$ python3 -q
>>> import numpy as np
>>> np.set_printoptions(precision=2, suppress=True, linewidth=120, sign=" ")
>>> def rnd(a):
...     return np.round(a, 2) + 0
... 
>>> F = np.loadtxt("arr.csv", delimiter=",")
>>> F
array([[ 1.,  2.,  2.,  0.],
       [ 2.,  4.,  4.,  0.],
       [ 0.,  0.,  0.,  0.],
       [-2., -4., -4.,  0.],
       [ 2.,  4.,  4.,  0.],
       [-2., -4., -4.,  0.],
       [ 1.,  2.,  2.,  0.],
       [-2., -4., -4.,  0.]])
>>> rk = np.linalg.matrix_rank(F)
>>> rk
np.int64(1)
>>> null = np.linalg.svd(F)[2][rk:].T
>>> [int(np.linalg.matrix_rank(F[:, :j + 1])) for j in range(4)]
[1, 1, 1, 1]
>>> np.linalg.matrix_rank(F.T @ F), np.linalg.matrix_rank(F @ F.T)
(np.int64(1), np.int64(1))
>>> [int(np.linalg.matrix_rank(F[:i])) for i in range(1, len(F) + 1)]
[1, 1, 1, 1, 1, 1, 1, 1]
>>> np.allclose(F @ null, 0)
True
>>> [int(np.linalg.matrix_rank(np.delete(F, i, axis=0))) for i in range(8)]
[1, 1, 1, 1, 1, 1, 1, 1]
>>> null.shape
(4, 3)
>>> A2 = F[0, 0] * F[1:] - np.outer(F[1:, 0], F[0])
>>> A2
array([[ 0.,  0.,  0.,  0.],
       [ 0.,  0.,  0.,  0.],
       [ 0.,  0.,  0.,  0.],
       [ 0.,  0.,  0.,  0.],
       [ 0.,  0.,  0.,  0.],
       [ 0.,  0.,  0.,  0.],
       [ 0.,  0.,  0.,  0.]])
>>> F[:, 0] / F[0, 0]
array([ 1.,  2.,  0., -2.,  2., -2.,  1., -2.])
>>> rnd(np.linalg.norm(F))
np.float64(14.07)
>>> F - F[0]
array([[ 0.,  0.,  0.,  0.],
       [ 1.,  2.,  2.,  0.],
       [-1., -2., -2.,  0.],
       [-3., -6., -6.,  0.],
       [ 1.,  2.,  2.,  0.],
       [-3., -6., -6.,  0.],
       [ 0.,  0.,  0.,  0.],
       [-3., -6., -6.,  0.]])
>>> basis = np.sign(np.array([[5, -4, 2, 3], [-2, -2, 4, -5], [-2, -4, 1, 5], [0, -4, -2, 2]]))
>>> A2 = (np.tril(basis, -1) + np.eye(4)) @ (np.triu(basis, 1) + np.eye(4))
>>> evals = np.array([-2, -2, 1, 0])
>>> E = np.rint(A2 * evals @ np.linalg.inv(A2)) + 0
>>> E
array([[  1.,   1.,   2.,  -1.],
       [-12., -10.,  -4.,  -4.],
       [  9.,   7.,   0.,   5.],
       [ 12.,  10.,   2.,   6.]])
>>> # null space of dimension 1
>>> np.linalg.cond(F) > 100
np.True_
>>> [round(float(x), 2) for x in np.linalg.svd(F, compute_uv=False)[:3]]
[14.07, 0.0, 0.0]
>>> rnd(np.poly(E))
array([ 1.,  3.,  0., -4.,  0.])
>>> rnd(np.linalg.det(E.T))
np.float64(0.0)
>>> rk = np.linalg.matrix_rank(E)
>>> rk
np.int64(3)
>>> null = np.linalg.svd(E)[2][rk:].T
>>> np.linalg.matrix_rank(E.T @ E), np.linalg.matrix_rank(E @ E.T)
(np.int64(3), np.int64(3))
>>> [int(np.linalg.matrix_rank(np.delete(E, i, axis=0))) for i in range(4)]
[3, 3, 3, 3]
>>> np.allclose(E @ null, 0)
True
>>> J = np.load("out5.npy")
>>> J
array([[-1.,  0., -2.,  0.],
       [ 0., -1.,  0.,  0.],
       [-2.,  0., -1.,  0.],
       [ 0.,  0.,  0., -1.]])
>>> evals, vecs = np.linalg.eig(J)
>>> rnd(np.sort(np.linalg.eigvals(np.linalg.inv(J))))
array([-1.  , -1.  , -0.33,  1.  ])
>>> rnd(np.sort(np.linalg.eigvals(J @ J)))
array([ 1.,  1.,  1.,  9.])
>>> rnd(np.sort(np.linalg.eigvals(J.T)))
array([-3., -1., -1.,  1.])
>>> f = np.array([1, -1, -1])
>>> np.correlate(J[3], J[2], "full")
array([ 0.,  0.,  0.,  0.,  1.,  0.,  2.])
>>> np.array([np.convolve(row, f, "same") for row in J])
array([[ 1., -1.,  2.,  2.],
       [-1.,  1.,  1.,  0.],
       [ 2.,  1.,  1.,  1.],
       [ 0.,  0., -1.,  1.]])
>>> np.polyval(f, J[3])
array([-1., -1., -1.,  1.])
>>> np.cross(J[3, :3], J[2, :3])
array([-0.,  0.,  0.])
>>> np.kron(np.eye(2, dtype=int), J)
array([[-1.,  0., -2.,  0., -0.,  0., -0.,  0.],
       [ 0., -1.,  0.,  0.,  0., -0.,  0.,  0.],
       [-2.,  0., -1.,  0., -0.,  0., -0.,  0.],
       [ 0.,  0.,  0., -1.,  0.,  0.,  0., -0.],
       [-0.,  0., -0.,  0., -1.,  0., -2.,  0.],
       [ 0., -0.,  0.,  0.,  0., -1.,  0.,  0.],
       [-0.,  0., -0.,  0., -2.,  0., -1.,  0.],
       [ 0.,  0.,  0., -0.,  0.,  0.,  0., -1.]])
>>> rnd(np.linalg.det(J.T))
np.float64(-3.0)
>>> rnd(np.linalg.det(2 * J)), rnd(np.linalg.det(J))
(np.float64(-48.0), np.float64(-3.0))
>>> [round(float(np.linalg.det(J[:i, :i])), 2) + 0 for i in range(1, 5)]
[-1.0, 1.0, 3.0, -3.0]
>>> np.all(np.linalg.eigvalsh(J) > 0)
np.False_
>>> rnd(np.linalg.eigvalsh(J).min())
np.float64(-3.0)
>>> arr = np.loadtxt("run8.csv", delimiter=",")
>>> arr
array([[  2.,   3.,   4.,   5.,   6.,   7.,   8.],
       [  9.,  10.,  11.,  12.,  13.,  14.,  15.],
       [ 16.,  17.,  18.,  19.,  20.,  21.,  22.],
       [ 23.,  24.,  25.,  26.,  27.,  28.,  29.],
       [ 30.,  31.,  32.,  33.,  34.,  35.,  36.],
       [ 37.,  38.,  39.,  40.,  41.,  42.,  43.],
       [ 44.,  45.,  46.,  47.,  48.,  49.,  50.],
       [ 51.,  52.,  53.,  54.,  55.,  56.,  57.],
       [ 58.,  59.,  60.,  61.,  62.,  63.,  64.],
       [ 65.,  66.,  67.,  68.,  69.,  70.,  71.],
       [ 72.,  73.,  74.,  75.,  76.,  77.,  78.]])
>>> # rank 2
>>> blk = np.stack([arr, 4 * arr, arr[::-1]])
>>> rnd(np.linalg.norm(blk, axis=(1, 2)))
array([  401.54,  1606.18,   401.54])
>>> np.linalg.matrix_rank(blk)
array([ 2,  2,  2])
>>> blk.sum(axis=0)
array([[  82.,   88.,   94.,  100.,  106.,  112.,  118.],
       [ 110.,  116.,  122.,  128.,  134.,  140.,  146.],
       [ 138.,  144.,  150.,  156.,  162.,  168.,  174.],
       [ 166.,  172.,  178.,  184.,  190.,  196.,  202.],
       [ 194.,  200.,  206.,  212.,  218.,  224.,  230.],
       [ 222.,  228.,  234.,  240.,  246.,  252.,  258.],
       [ 250.,  256.,  262.,  268.,  274.,  280.,  286.],
       [ 278.,  284.,  290.,  296.,  302.,  308.,  314.],
       [ 306.,  312.,  318.,  324.,  330.,  336.,  342.],
       [ 334.,  340.,  346.,  352.,  358.,  364.,  370.],
       [ 362.,  368.,  374.,  380.,  386.,  392.,  398.]])
>>> blk.shape
(3, 11, 7)
>>> np.linalg.lstsq(arr[:-1].T, arr[-1])[2]
np.int32(2)
>>> rnd(arr @ np.linalg.pinv(arr) @ arr)
array([[  2.,   3.,   4.,   5.,   6.,   7.,   8.],
       [  9.,  10.,  11.,  12.,  13.,  14.,  15.],
       [ 16.,  17.,  18.,  19.,  20.,  21.,  22.],
       [ 23.,  24.,  25.,  26.,  27.,  28.,  29.],
       [ 30.,  31.,  32.,  33.,  34.,  35.,  36.],
       [ 37.,  38.,  39.,  40.,  41.,  42.,  43.],
       [ 44.,  45.,  46.,  47.,  48.,  49.,  50.],
       [ 51.,  52.,  53.,  54.,  55.,  56.,  57.],
       [ 58.,  59.,  60.,  61.,  62.,  63.,  64.],
       [ 65.,  66.,  67.,  68.,  69.,  70.,  71.],
       [ 72.,  73.,  74.,  75.,  76.,  77.,  78.]])
>>> rnd(np.trace(np.linalg.pinv(arr) @ arr))
np.float64(2.0)
>>> W0 = np.load("w.npy")
>>> W0
array([[ -2. ,  -1.4,  -1.1,  -0.4,  -0.1,   0.8,   7. ,   0.6,  -0.1],
       [ -1.3,   2. ,   1.5,   0.5,  -1.7,  -0.9,   9. ,   0.5,  -0.4],
       [  1.9,  -0.1,   0.3,  -0.9,  -1.7,  -1.5,   4. ,  -0.3,  -0.6],
       [  0.4,   0. ,   0.9,   0.9,  -0.3,  -0.3,   5. ,  -1.5,  -0.9],
       [ -1.6,   1.1,  -1.8,  -0.2,   0. ,  -2.5,  19. ,  -1.3,   0.1],
       [  0. ,  -0.2,   0.4,   1. ,   0.2,   1. ,   6. ,   0.6,  -0.3],
       [ -0.1,  -0.3,   0.8,  -0.2,  -1.3,  -0.3, -17. ,   1.1,   0.6],
       [ -0.6,  -0.6,   1.7,   0.4,   1.5,   0.8,   0. ,   0.2,   0.7],
       [  0.9,  -0.6,   0.2,  -2.4,  -0.2,  -0.3,   1. ,   1.5,  -1.7],
       [ -1.3,   1.8,  -1.2,   0.3,  -0.9,  -0.7, -13. ,   0.3,   0.7],
       [  1.8,   1.3,   1.1,   0.1,  -1.2,   1.6,  -8. ,  -0.9,   0.2],
       [ -0.4,   0.1,  -0.7,  -0.4,  -1.7,  -0.4,  21. ,  -0.2,  -1. ],
       [  1.4,   0.3,   0.3,   0.8,  -0.1,   0.6, -14. ,  -0.1,  -0.1],
       [ -0.6,   0.3,   1.8,  -1.3,   1. ,   0.9,   4. ,   0.6,   0.8]])
>>> hat = W0 @ np.linalg.solve(W0.T @ W0, W0.T)
>>> rnd(np.trace(hat))
np.float64(9.0)
>>> np.linalg.matrix_rank(np.eye(14) - hat)
np.int64(5)
>>> rnd(np.linalg.eigvalsh(hat))
array([ 0.,  0.,  0.,  0.,  0.,  1.,  1.,  1.,  1.,  1.,  1.,  1.,  1.,  1.])
>>> np.allclose(hat @ hat, hat)
True
>>> f, v = W0[11], W0[13]
>>> f @ f
np.float64(445.91)
>>> f @ v
np.float64(80.55)
>>> pr = (f @ v) / (f @ f) * f
>>> rnd((v - pr) @ f)
np.float64(0.0)
>>> rnd(pr)
array([-0.07,  0.02, -0.13, -0.07, -0.31, -0.07,  3.79, -0.04, -0.18])
>>> rnd(np.linalg.norm(f + v) ** 2 + np.linalg.norm(f - v) ** 2)
np.float64(940.2)
>>> np.linalg.matrix_rank(np.outer(f, v))
np.int64(1)
>>> A2 = np.c_[W0[:, :5] @ np.array([[-4, 3, 5, -1, 0],
...     [-2, 4, 1, -5, -4],
...     [-5, 0, -2, 3, -2],
...     [-1, 3, 2, -3, -2],
...     [-2, -4, 1, 4, 4]]), np.array([-3, -2, 0, -3, 2, -2, 0, -3, 2, 3, 0, -3, 3, 3])]
>>> rnd(A2)
array([[ 16.9, -12.4, -10.1,   6.5,   8.2,  -3. ],
       [ -3.4,  12.4,  -8.2, -12.5, -18.8,  -2. ],
       [ -4.6,   9.4,   5.3,  -4.6,  -5.2,   0. ],
       [ -6.4,   5.1,   1.7,  -1.6,  -4.8,  -3. ],
       [ 13.4,  -1. ,  -3.7,  -8.7,  -0.4,   2. ],
       [ -3. ,   1.4,   1.2,   0. ,  -1.2,  -2. ],
       [ -0.2,   3.1,  -4.1,  -0.6,  -5.2,   0. ],
       [ -8.3,  -9. ,  -4.7,  13.5,   4.2,  -3. ],
       [ -0.6,  -6.1,  -1.5,   9.1,   6. ,   2. ],
       [  9.1,   7.8,  -2.6, -15.8,  -9. ,   3. ],
       [-13. ,  15.7,   7.1, -10.1, -12.4,   0. ],
       [  8.7,   4.8,  -3. ,  -7.8,  -5. ,  -3. ],
       [ -8.3,   8.2,   8.2,  -4.8,  -3.8,   3. ],
       [ -7.9,  -8.5,  -7.9,  12.4,   1.8,   3. ]])
>>> rnd(np.linalg.lstsq(W0, A2[:, 0])[0])
array([-4., -2., -5., -1., -2.,  0.,  0.,  0.,  0.])
>>> np.linalg.matrix_rank(np.c_[W0, A2])
np.int64(10)
